% ipython --no-banner

In [1]: import numpy as np

In [2]: from numpy import linalg as LA

In [3]: np.set_printoptions(precision=2, suppress=True, linewidth=160)

In [4]: mat = np.load("run8.npy")

In [5]: mat
Out[5]: 
array([[-1,  0,  1],
       [ 2,  3, -2],
       [ 3, -3, -3]])

In [6]: Uu, sigma, VT = LA.svd(mat)

In [7]: sigma.round(2) + 0
Out[7]: array([5.44, 4.05, 0.  ])

In [8]: other = Uu[:, :2] @ np.diag(sigma[:2]) @ VT[:2]

In [9]: round(np.abs(mat - other).max(), 2)
Out[9]: np.float64(0.0)

In [10]: round(float(LA.norm(mat - other, 2)), 2), round(float(sigma[2]), 2)
Out[10]: (0.0, 0.0)

In [11]: np.round(np.trace(LA.pinv(mat) @ mat), 2)
Out[11]: np.float64(2.0)

In [12]: np.round(mat @ LA.pinv(mat) @ mat, 2) + 0
Out[12]: 
array([[-1.,  0.,  1.],
       [ 2.,  3., -2.],
       [ 3., -3., -3.]])

In [13]: rank = LA.matrix_rank(mat)

In [14]: rank
Out[14]: np.int64(2)

In [15]: N = LA.svd(mat)[2][rank:].T

In [16]: print(LA.matrix_rank(mat.T @ mat), LA.matrix_rank(mat @ mat.T))
2 2

In [17]: np.round(mat @ N, 2) + 0
Out[17]: 
array([[0.],
       [0.],
       [0.]])

In [18]: [int(LA.matrix_rank(mat[:, :j + 1])) for j in range(3)]
Out[18]: [1, 2, 2]

In [19]: np.round(N @ N.T, 2) + 0
Out[19]: 
array([[0.5, 0. , 0.5],
       [0. , 0. , 0. ],
       [0.5, 0. , 0.5]])

In [20]: theta = np.deg2rad(180)

In [21]: E = np.eye(3)

In [22]: E[np.ix_([2, 1], [2, 1])] = [[np.cos(theta), -np.sin(theta)], [np.sin(theta), np.cos(theta)]]

In [23]: E.round(2) + 0
Out[23]: 
array([[ 1.,  0.,  0.],
       [ 0., -1.,  0.],
       [ 0.,  0., -1.]])

In [24]: np.argsort(-LA.norm(mat, axis=0).round(6), kind="stable")[:3]
Out[24]: array([1, 0, 2])

In [25]: print(round(LA.norm(mat, 2) / LA.norm(mat), 2))
0.8

In [26]: LA.cond(mat) > 100
Out[26]: np.True_
